$ python3 -q
>>> import numpy as np
>>> from numpy import linalg as LA
>>> np.set_printoptions(precision=2, suppress=True, linewidth=160)
>>> K = np.array([[1.0, 0.5, 0.25, 0.12, 0.06, 0.03, 0.02],
...     [0.5, 1.0, 0.5, 0.25, 0.12, 0.06, 0.03],
...     [0.25, 0.5, 1.0, 0.5, 0.25, 0.12, 0.06],
...     [0.12, 0.25, 0.5, 1.0, 0.5, 0.25, 0.12],
...     [0.06, 0.12, 0.25, 0.5, 1.0, 0.5, 0.25],
...     [0.03, 0.06, 0.12, 0.25, 0.5, 1.0, 0.5],
...     [0.02, 0.03, 0.06, 0.12, 0.25, 0.5, 1.0]])
>>> ev, vecs = LA.eigh(K)
>>> np.round(vecs.T @ vecs, 2) + 0
array([[1., 0., 0., 0., 0., 0., 0.],
       [0., 1., 0., 0., 0., 0., 0.],
       [0., 0., 1., 0., 0., 0., 0.],
       [0., 0., 0., 1., 0., 0., 0.],
       [0., 0., 0., 0., 1., 0., 0.],
       [0., 0., 0., 0., 0., 1., 0.],
       [0., 0., 0., 0., 0., 0., 1.]])
>>> np.abs(vecs[:, -1]).round(6).argmax()
np.int64(3)
>>> LA.eigvalsh(K @ K)
array([0.12, 0.15, 0.23, 0.44, 1.02, 2.62, 6.18])
>>> np.round(vecs.T @ K @ vecs, 2) + 0
array([[0.35, 0.  , 0.  , 0.  , 0.  , 0.  , 0.  ],
       [0.  , 0.39, 0.  , 0.  , 0.  , 0.  , 0.  ],
       [0.  , 0.  , 0.48, 0.  , 0.  , 0.  , 0.  ],
       [0.  , 0.  , 0.  , 0.66, 0.  , 0.  , 0.  ],
       [0.  , 0.  , 0.  , 0.  , 1.01, 0.  , 0.  ],
       [0.  , 0.  , 0.  , 0.  , 0.  , 1.62, 0.  ],
       [0.  , 0.  , 0.  , 0.  , 0.  , 0.  , 2.49]])
>>> def softmax(z):
...     e = np.exp(z - z.max(axis=-1, keepdims=True))
...     return e / e.sum(axis=-1, keepdims=True)
... 
>>> softmax(K[5])
array([0.1 , 0.1 , 0.11, 0.12, 0.16, 0.26, 0.16])
>>> print(softmax(K[5] + 3))
[0.1  0.1  0.11 0.12 0.16 0.26 0.16]
>>> np.round(softmax(10 * K[5]), 2) + 0
array([0.  , 0.  , 0.  , 0.  , 0.01, 0.99, 0.01])
>>> scores = K @ K.T / np.sqrt(7)
>>> softmax(scores)
array([[0.18, 0.17, 0.15, 0.14, 0.12, 0.12, 0.12],
       [0.16, 0.18, 0.17, 0.14, 0.13, 0.12, 0.11],
       [0.13, 0.16, 0.18, 0.16, 0.14, 0.12, 0.11],
       [0.12, 0.13, 0.16, 0.18, 0.16, 0.13, 0.12],
       [0.11, 0.12, 0.14, 0.16, 0.18, 0.16, 0.13],
       [0.11, 0.12, 0.13, 0.14, 0.17, 0.18, 0.16],
       [0.12, 0.12, 0.12, 0.14, 0.15, 0.17, 0.18]])
>>> print(softmax(scores + np.triu(np.full(scores.shape, -np.inf), 1)))
[[1.   0.   0.   0.   0.   0.   0.  ]
 [0.46 0.54 0.   0.   0.   0.   0.  ]
 [0.28 0.34 0.38 0.   0.   0.   0.  ]
 [0.2  0.23 0.27 0.3  0.   0.   0.  ]
 [0.16 0.17 0.19 0.23 0.26 0.   0.  ]
 [0.13 0.14 0.15 0.17 0.2  0.22 0.  ]
 [0.12 0.12 0.12 0.14 0.15 0.17 0.18]]
>>> arr = np.load("arr.npy")
>>> arr
array([[ 1,  1,  1,  1, -1, -1, -1, -1],
       [ 1, -1,  1, -1,  1, -1,  1, -1],
       [ 1,  1, -1, -1, -1, -1,  1,  1],
       [ 1, -1,  1, -1, -1,  1, -1,  1],
       [ 1,  1, -1, -1,  1,  1, -1, -1],
       [ 1,  1,  1,  1,  1,  1,  1,  1],
       [ 1, -1, -1,  1, -1,  1,  1, -1],
       [ 1, -1, -1,  1,  1, -1, -1,  1]])
>>> u = np.array([1, -2, 3, -1, 0, -3, 0, 0])
>>> out = arr + np.outer(u, np.eye(8)[6])
>>> LA.matrix_rank(out - arr)
np.int64(1)
>>> out = arr / np.sqrt((arr ** 2).mean(axis=1, keepdims=True))
>>> LA.matrix_rank(out) == LA.matrix_rank(arr)
np.True_
>>> rng = np.random.default_rng(808)
>>> idx = rng.permutation(8)
>>> out = arr[:, idx] * rng.choice([-1, 1], 8)
>>> out
array([[-1, -1,  1,  1,  1, -1,  1, -1],
       [-1,  1,  1, -1,  1, -1, -1,  1],
       [ 1,  1, -1, -1,  1, -1,  1, -1],
       [-1, -1, -1, -1, -1, -1,  1,  1],
       [ 1, -1,  1, -1, -1, -1, -1, -1],
       [-1,  1, -1,  1, -1, -1, -1, -1],
       [ 1,  1,  1,  1, -1, -1,  1,  1],
       [ 1, -1, -1,  1,  1, -1, -1,  1]])
>>> left, _, Vt = LA.svd(arr.T @ out)
>>> left @ Vt
array([[ 0.,  0.,  0.,  0.,  0., -1.,  0.,  0.],
       [ 0.,  0.,  0.,  0.,  0.,  0.,  0., -1.],
       [-1.,  0.,  0.,  0.,  0.,  0.,  0.,  0.],
       [ 0.,  0.,  0.,  1.,  0.,  0.,  0.,  0.],
       [ 0.,  0.,  0.,  0.,  0.,  0., -1.,  0.],
       [ 0.,  0.,  0.,  0., -1.,  0.,  0.,  0.],
       [ 0.,  1.,  0.,  0.,  0.,  0.,  0.,  0.],
       [ 0.,  0., -1.,  0.,  0.,  0.,  0.,  0.]])
>>> print(idx)
[2 6 7 3 5 0 4 1]
>>> np.round(LA.lstsq(arr, out)[0], 2) + 0
array([[ 0.,  0.,  0.,  0.,  0., -1.,  0.,  0.],
       [ 0.,  0.,  0.,  0.,  0.,  0.,  0., -1.],
       [-1.,  0.,  0.,  0.,  0.,  0.,  0.,  0.],
       [ 0.,  0.,  0.,  1.,  0.,  0.,  0.,  0.],
       [ 0.,  0.,  0.,  0.,  0.,  0., -1.,  0.],
       [ 0.,  0.,  0.,  0., -1.,  0.,  0.,  0.],
       [ 0.,  1.,  0.,  0.,  0.,  0.,  0.,  0.],
       [ 0.,  0., -1.,  0.,  0.,  0.,  0.,  0.]])
>>> arr.sum(axis=1)
array([0, 0, 0, 0, 0, 8, 0, 0])
>>> print(arr.mean(axis=0))
[1. 0. 0. 0. 0. 0. 0. 0.]
>>> round(LA.norm(arr), 2)
np.float64(8.0)
>>> LA.svd(arr, compute_uv=False)
array([2.83, 2.83, 2.83, 2.83, 2.83, 2.83, 2.83, 2.83])
>>> m1 = np.loadtxt("a.csv", delimiter=",")
>>> print(m1)
[[ 0.  0.  1.  2. -1.  0.  2.  3.  2.  2. -3.]
 [ 0.  0.  1.  1. -3.  2. -1. -2.  2.  1.  0.]
 [ 0.  0.  0. -1.  1.  2. -3.  1.  1. -3.  3.]
 [ 0.  0.  0.  0. -2.  2. -1.  3.  2.  3.  2.]
 [ 0.  0.  0.  0.  0.  1. -1.  3. -3.  1. -2.]
 [ 0.  0.  0.  0.  0.  0.  0.  3.  3.  3. -3.]
 [ 0.  0.  0.  0.  0.  0.  0. -1. -3.  3. -3.]
 [ 0.  0.  0.  0.  0.  0.  0.  0.  3. -1.  0.]
 [ 0.  0.  0.  0.  0.  0.  0.  0.  0.  3. -2.]
 [ 0.  0.  0.  0.  0.  0.  0.  0.  0.  0.  2.]
 [ 0.  0.  0.  0.  0.  0.  0.  0.  0.  0.  0.]]
>>> np.abs(np.diag(LA.qr(m1)[1])) > 1e-9
array([False, False, False, False, False, False, False, False, False, False, False])
>>> np.allclose(m1[:-1].T @ LA.lstsq(m1[:-1].T, m1[-1])[0], m1[-1])
True
>>> np.round(np.trace(LA.pinv(m1) @ m1), 2)
np.float64(9.0)
>>> left, sv, Vt = LA.svd(m1)
>>> vecs = Vt[:(sv > 1e-8).sum()]
>>> vec = m1[7] + 3 * m1[6] + rng.integers(2) * np.eye(11)[2]
>>> vec
array([ 0.,  0.,  0.,  0.,  0.,  0.,  0., -3., -6.,  8., -9.])
>>> np.round(np.diag(vecs.T @ vecs), 2) + 0
array([0., 0., 1., 1., 1., 1., 1., 1., 1., 1., 1.])
>>> np.allclose(vecs.T @ vecs @ vec, vec)
True
